$ python -q
>>> import numpy as np
>>> from numpy import linalg as LA
>>> np.set_printoptions(precision=3, suppress=True, linewidth=120, sign=" ")
>>> data = np.array([[0, 0, 0, 0, 0, 1],
...     [0, 0, 1, 1, 0, 0],
...     [0, 1, 0, 1, 1, 0],
...     [0, 1, 1, 0, 1, 0],
...     [0, 0, 1, 1, 0, 0],
...     [1, 0, 0, 0, 0, 0]])
>>> # row 4 repeats row 1
>>> np.round(data @ LA.pinv(data) @ data, 3) + 0
array([[ 0.,  0.,  0.,  0.,  0.,  1.],
       [ 0.,  0.,  1.,  1.,  0.,  0.],
       [ 0.,  1.,  0.,  1.,  1.,  0.],
       [ 0.,  1.,  1.,  0.,  1.,  0.],
       [ 0.,  0.,  1.,  1.,  0.,  0.],
       [ 1.,  0.,  0.,  0.,  0.,  0.]])
>>> LA.lstsq(data[:-1].T, data[-1])[2]
np.int32(4)
>>> np.allclose(data[:-1].T @ LA.lstsq(data[:-1].T, data[-1])[0], data[-1])
False
>>> np.abs(np.diag(LA.qr(data)[1])) > 1e-9
array([ True,  True,  True,  True, False,  True])
>>> np.round(np.trace(LA.pinv(data) @ data), 3)
np.float64(5.0)
>>> U, sv, Vh = LA.svd(data)
>>> sv.round(3) + 0
array([ 2.562,  1.562,  1.   ,  1.   ,  1.   ,  0.   ])
>>> M2 = U[:, :5] @ np.diag(sv[:5]) @ Vh[:5]
>>> round(float(np.abs(data - M2).max()), 3)
0.0
>>> round(float(LA.norm(data - M2, 2)), 3), np.round(sv[5], 3)
(0.0, np.float64(0.0))
>>> [round(float(LA.det(data[:i, :i])), 2) + 0 for i in range(1, 7)]
[0.0, 0.0, 0.0, 0.0, 0.0, 0.0]
>>> rk = LA.matrix_rank(data)
>>> rk
np.int64(5)
>>> null = LA.svd(data)[2][rk:].T
>>> null.shape
(6, 1)
>>> LA.matrix_rank(data.T @ data), LA.matrix_rank(data @ data.T)
(np.int64(5), np.int64(5))
>>> [int(LA.matrix_rank(data[:, :j + 1])) for j in range(6)]
[1, 2, 3, 4, 4, 5]
>>> [int(LA.matrix_rank(np.delete(data, i, axis=0))) for i in range(6)]
[4, 5, 4, 4, 5, 4]
>>> np.round(data @ null, 3) + 0
array([[ 0.],
       [ 0.],
       [ 0.],
       [ 0.],
       [ 0.],
       [ 0.]])
>>> (LA.matrix_power((data != 0) + (data.T != 0) + np.eye(6), 6) > 0).astype(int)
array([[ 1,  0,  0,  0,  0,  1],
       [ 0,  1,  1,  1,  1,  0],
       [ 0,  1,  1,  1,  1,  0],
       [ 0,  1,  1,  1,  1,  0],
       [ 0,  1,  1,  1,  1,  0],
       [ 1,  0,  0,  0,  0,  1]])
>>> data @ data
array([[ 1,  0,  0,  0,  0,  0],
       [ 0,  2,  1,  1,  2,  0],
       [ 0,  1,  3,  2,  1,  0],
       [ 0,  1,  2,  3,  1,  0],
       [ 0,  2,  1,  1,  2,  0],
       [ 0,  0,  0,  0,  0,  1]])
>>> J = np.loadtxt("mat.csv", delimiter=",")
>>> J
array([[ 9.,  0.,  0.,  0.,  0.],
       [ 0.,  9.,  0.,  0.,  0.],
       [ 0.,  0.,  8.,  0.,  0.],
       [ 0.,  0.,  0.,  2.,  0.],
       [ 0.,  0.,  0.,  0.,  1.]])
>>> J @ J
array([[ 81.,   0.,   0.,   0.,   0.],
       [  0.,  81.,   0.,   0.,   0.],
       [  0.,   0.,  64.,   0.,   0.],
       [  0.,   0.,   0.,   4.,   0.],
       [  0.,   0.,   0.,   0.,   1.]])
>>> (LA.matrix_power((J != 0) + (J.T != 0) + np.eye(5), 5) > 0).astype(int)
array([[ 1,  0,  0,  0,  0],
       [ 0,  1,  0,  0,  0],
       [ 0,  0,  1,  0,  0],
       [ 0,  0,  0,  1,  0],
       [ 0,  0,  0,  0,  1]])
>>> ev, vecs = LA.eig(J)
>>> np.sort(LA.eigvals(LA.inv(J)))
array([ 0.111,  0.111,  0.125,  0.5  ,  1.   ])
>>> np.prod(ev)
np.float64(1296.0)
>>> x0 = np.array([6, -4, -2, -3, -6])
>>> y = J @ x0
>>> beta, lr = np.zeros(5), 1 / LA.norm(J, 2) ** 2
>>> for i in range(30):
...     beta -= lr * J.T @ (J @ beta - y)
...     if i % 10 == 0: print(i, round(LA.norm(J @ beta - y), 3))
... 
0 8.884
10 6.261
20 5.065
>>> beta
array([ 6.   , -4.   , -2.   , -2.343, -1.867])
>>> x0 = np.ones(5)
>>> for _ in range(7):
...     x0 = J @ x0
...     x0 /= LA.norm(x0)
...     print(round(x0 @ J @ x0, 3))
... 
8.567
8.755
8.802
8.837
8.867
8.892
8.912
>>> round(LA.eigvalsh(J)[-1], 3)
np.float64(9.0)
>>> m1 = np.loadtxt("block10.csv", delimiter=",")
>>> m1
array([[  7.,  -4.,  -4.,   0.,   0.,  -6.,   0.,   4.,  -2.],
       [  0.,   3.,  -2.,  -5.,  -1.,  -6.,   6.,  -1.,   0.],
       [ -2.,   1.,   5.,  -6.,  -3.,  -4.,   1.,  -7.,   1.],
       [ -2.,   1.,   1.,  -3.,  -1.,  -4.,   4.,  -3.,   1.],
       [  2.,   2.,  -3.,  -2.,   0.,  -2.,   2.,   2.,  -1.],
       [  8.,   3.,  -2.,  -2.,  -3.,  -7.,  -1.,   0.,   2.],
       [  1.,  -4.,   6.,  -2.,  -6.,  -2.,  -1.,  -4.,   3.],
       [  3.,  -3.,   4.,   0.,  -3.,  -3.,  -6.,  -3.,   2.],
       [  3.,  -5.,   3.,   0.,  -4.,  -4.,  -1.,  -1.,   1.],
       [  0.,  -2.,   3.,  -3.,  -3.,  -1.,   2.,  -2.,  -1.],
       [  6.,  -2.,   0.,   2.,   3.,  -8.,   0.,  -1.,   2.],
       [  0.,   0.,   0.,   0.,   0.,   0.,   0.,   0.,   0.],
       [  3.,   1.,   3.,   0.,   1.,  -1.,   0.,  -2.,   1.],
       [  3.,   1.,   3.,   0.,   1.,  -1.,   0.,  -2.,   1.],
       [  3.,   0.,  -2.,   0.,  -4.,  -4.,  -3.,   0.,   2.],
       [  0.,   0.,   0.,   0.,   0.,   0.,   0.,   0.,   0.],
       [  0.,   3.,   0.,  -4.,  -2.,   0.,   2.,  -1.,   1.],
       [  7.,  -9.,   3.,  -2.,  -3.,  -7.,  -3.,  -1.,  -4.],
       [  0.,   0.,   0.,   0.,   0.,   0.,   0.,   0.,   0.],
       [  1.,  -2.,   3.,   1.,  -3.,  -1.,  -3.,  -2.,   4.],
       [  2.,  -1.,   1.,  -1.,   0.,  -2.,  -3.,  -1.,  -2.],
       [ -1.,   5.,   4.,  -2.,   1.,  -2.,   2.,  -6.,   5.],
       [ -2.,   6.,  -4.,  -3.,  -1.,  -4.,   2.,  -2.,   2.],
       [  3.,  -3.,   0.,   3.,  -1.,  -3.,  -3.,   1.,   2.],
       [  2.,   2.,   1.,  -5.,  -2.,  -2.,  -1.,  -2.,  -1.],
       [ 10.,  -3.,   1.,  -2.,  -2.,  -8.,  -5.,  -2.,  -2.],
       [  2.,   2.,  -3.,  -2.,   0.,  -2.,   2.,   2.,  -1.],
       [  2.,  -1.,   1.,  -1.,   0.,  -2.,  -3.,  -1.,  -2.],
       [  2.,  -5.,   2.,  -4.,  -2.,  -2.,   3.,  -1.,  -4.],
       [  2.,  -3.,   4.,  -4.,  -3.,  -3.,  -1.,  -3.,  -3.],
       [  3.,  -3.,   0.,   3.,  -1.,  -3.,  -3.,   1.,   2.],
       [  5.,   4.,   1.,  -8.,  -5.,  -5.,   4.,  -3.,  -1.],
       [  0.,   3.,   0.,  -4.,  -2.,   0.,   2.,  -1.,   1.],
       [  0.,   3.,  -2.,  -3.,  -3.,  -1.,   0.,  -1.,   0.],
       [  2.,   2.,  -3.,  -2.,   0.,  -2.,   2.,   2.,  -1.],
       [  0.,  -2.,   2.,  -3.,  -1.,   1.,   1.,  -2.,  -1.],
       [  5.,  -3.,   1.,  -6.,  -3., -10.,   1.,  -3.,  -1.],
       [  0.,   0.,   0.,   0.,   0.,   0.,   0.,   0.,   0.],
       [  5.,   3.,   2.,  -4.,  -2.,  -4.,  -3.,  -4.,  -1.],
       [ 10.,  -8.,   6.,  -2.,  -2.,  -8.,  -3.,  -3.,  -3.],
       [  0.,   0.,   2.,  -4.,  -1.,  -6.,   1.,  -4.,  -1.],
       [  2.,  -1.,   1.,  -1.,   0.,  -2.,  -3.,  -1.,  -2.],
       [  2.,   0.,  -3.,  -4.,  -2.,  -2.,   1.,   0.,  -3.],
       [  2.,   0.,   0.,  -5.,  -3.,  -3.,   4.,   0.,  -2.],
       [  3.,  -3.,   0.,   3.,  -1.,  -3.,  -3.,   1.,   2.],
       [  0.,   0.,   0.,   0.,   0.,   0.,   0.,   0.,   0.],
       [  0.,   0.,  -3.,  -1.,   3.,  -4.,   3.,   0.,  -1.],
       [ -2.,  -1.,   3.,  -6.,  -2.,  -3.,   5.,  -5.,   0.],
       [  3.,   4.,   1.,  -3.,  -2.,  -2.,   0.,  -3.,   1.]])
>>> x0 = np.array([5, 1, 1, 0, 4, 3, 3, 3, 1])
>>> y = m1 @ x0
>>> np.round(LA.lstsq(m1, y)[0], 3) + 0
array([ 5.,  1.,  1.,  0.,  4.,  3.,  3.,  3.,  1.])
>>> np.round(LA.solve(m1.T @ m1, m1.T @ y), 3) + 0
array([ 5.,  1.,  1.,  0.,  4.,  3.,  3.,  3.,  1.])
>>> y
array([ 19.,  -6., -45., -20.,  14.,   7., -35., -30., -20., -15.,  15.,   0.,  15.,  15., -22.,   0.,  -1., -20.,
         0., -20., -10.,  -5., -22.,  -5., -11.,  -7.,  14., -10.,  -5., -25.,  -5.,  -3.,  -1., -17.,  14.,  -5.,
       -26.,   0., -12.,  -5., -30., -10.,  -7.,  -1.,  -5.,   0.,   5., -25.,  -2.])
>>> rng = np.random.default_rng(9969)
>>> y = y + 0.02 * rng.normal(size=49)
>>> y
array([ 19.007,  -5.972, -44.971, -19.995,  13.974,   7.024, -35.031, -29.995, -19.998, -15.03 ,  15.016,   0.038,
        15.003,  15.   , -21.997,   0.031,  -1.011, -20.007,   0.001, -20.011,  -9.988,  -4.996, -22.012,  -5.007,
       -11.008,  -7.   ,  14.017,  -9.978,  -5.022, -25.027,  -5.   ,  -2.957,  -0.994, -16.976,  14.011,  -5.026,
       -26.017,  -0.007, -11.994,  -4.992, -30.029, -10.   ,  -7.02 ,  -0.996,  -5.028,   0.002,   5.019, -24.992,
        -1.969])
>>> beta, *_ = LA.lstsq(m1, y)
>>> [round(float(LA.norm(LA.solve(m1.T @ m1 + lam * np.eye(9), m1.T @ y))), 2) for lam in (0, 1, 10, 100)]
[8.43, 8.27, 7.38, 4.33]
>>> np.round(m1.T @ (y - m1 @ beta), 3) + 0
array([ 0.,  0.,  0.,  0.,  0.,  0.,  0.,  0.,  0.])
>>> np.round(LA.norm(y - m1 @ beta), 3)
np.float64(0.115)
>>> G = m1.T @ m1
>>> LA.matrix_rank(G)
np.int64(9)
>>> np.diag(G)
array([ 617.,  477.,  326.,  485.,  252.,  752.,  329.,  295.,  184.])
>>> Xc = m1 - m1.mean(axis=0)
>>> vecs = LA.svd(Xc)[2][:7]
>>> M2 = Xc - Xc @ vecs.T @ vecs
>>> np.round(np.cov(Xc @ vecs.T, rowvar=False), 3) + 0
array([[ 19.798,   0.   ,   0.   ,   0.   ,   0.   ,   0.   ,   0.   ],
       [  0.   ,  11.806,   0.   ,   0.   ,   0.   ,   0.   ,   0.   ],
       [  0.   ,   0.   ,   9.768,   0.   ,   0.   ,   0.   ,   0.   ],
       [  0.   ,   0.   ,   0.   ,   5.89 ,   0.   ,   0.   ,   0.   ],
       [  0.   ,   0.   ,   0.   ,   0.   ,   3.465,   0.   ,   0.   ],
       [  0.   ,   0.   ,   0.   ,   0.   ,   0.   ,   2.47 ,   0.   ],
       [  0.   ,   0.   ,   0.   ,   0.   ,   0.   ,   0.   ,   1.485]])
>>> (Xc @ vecs.T).std(axis=0)
array([ 4.404,  3.401,  3.093,  2.402,  1.842,  1.556,  1.206])
>>> LA.norm(M2, axis=1).round(6).argmax()
np.int64(35)
>>> M2.std(axis=0)
array([ 0.094,  0.15 ,  0.207,  0.239,  0.142,  0.137,  0.084,  0.245,  0.193])
>>> K = np.triu(rng.random((13, 13)) < 0.2, 1).astype(int)
>>> K = K + K.T
>>> K
array([[ 0,  0,  0,  0,  0,  0,  0,  0,  0,  0,  0,  0,  0],
       [ 0,  0,  0,  0,  0,  0,  0,  0,  0,  0,  1,  0,  1],
       [ 0,  0,  0,  0,  0,  0,  0,  0,  0,  0,  0,  0,  0],
       [ 0,  0,  0,  0,  0,  0,  0,  0,  0,  0,  0,  0,  0],
       [ 0,  0,  0,  0,  0,  0,  1,  0,  0,  0,  0,  0,  0],
       [ 0,  0,  0,  0,  0,  0,  1,  0,  1,  0,  0,  0,  0],
       [ 0,  0,  0,  0,  1,  1,  0,  0,  0,  0,  0,  0,  0],
       [ 0,  0,  0,  0,  0,  0,  0,  0,  0,  0,  0,  0,  0],
       [ 0,  0,  0,  0,  0,  1,  0,  0,  0,  0,  0,  0,  0],
       [ 0,  0,  0,  0,  0,  0,  0,  0,  0,  0,  0,  0,  1],
       [ 0,  1,  0,  0,  0,  0,  0,  0,  0,  0,  0,  0,  0],
       [ 0,  0,  0,  0,  0,  0,  0,  0,  0,  0,  0,  0,  0],
       [ 0,  1,  0,  0,  0,  0,  0,  0,  0,  1,  0,  0,  0]])
>>> ev, vecs = LA.eigh(K)
>>> np.unique(ev.round(6) + 0, return_counts=True)[1]
array([ 2,  2,  5,  2,  2])
>>> np.round(ev.sum(), 3), np.trace(K)
(np.float64(0.0), np.int64(0))
>>> ev.round(3) + 0
array([-1.618, -1.618, -0.618, -0.618,  0.   ,  0.   ,  0.   ,  0.   ,  0.   ,  0.618,  0.618,  1.618,  1.618])
>>> np.round(LA.svd(K, compute_uv=False), 3) + 0
array([ 1.618,  1.618,  1.618,  1.618,  0.618,  0.618,  0.618,  0.618,  0.   ,  0.   ,  0.   ,  0.   ,  0.   ])
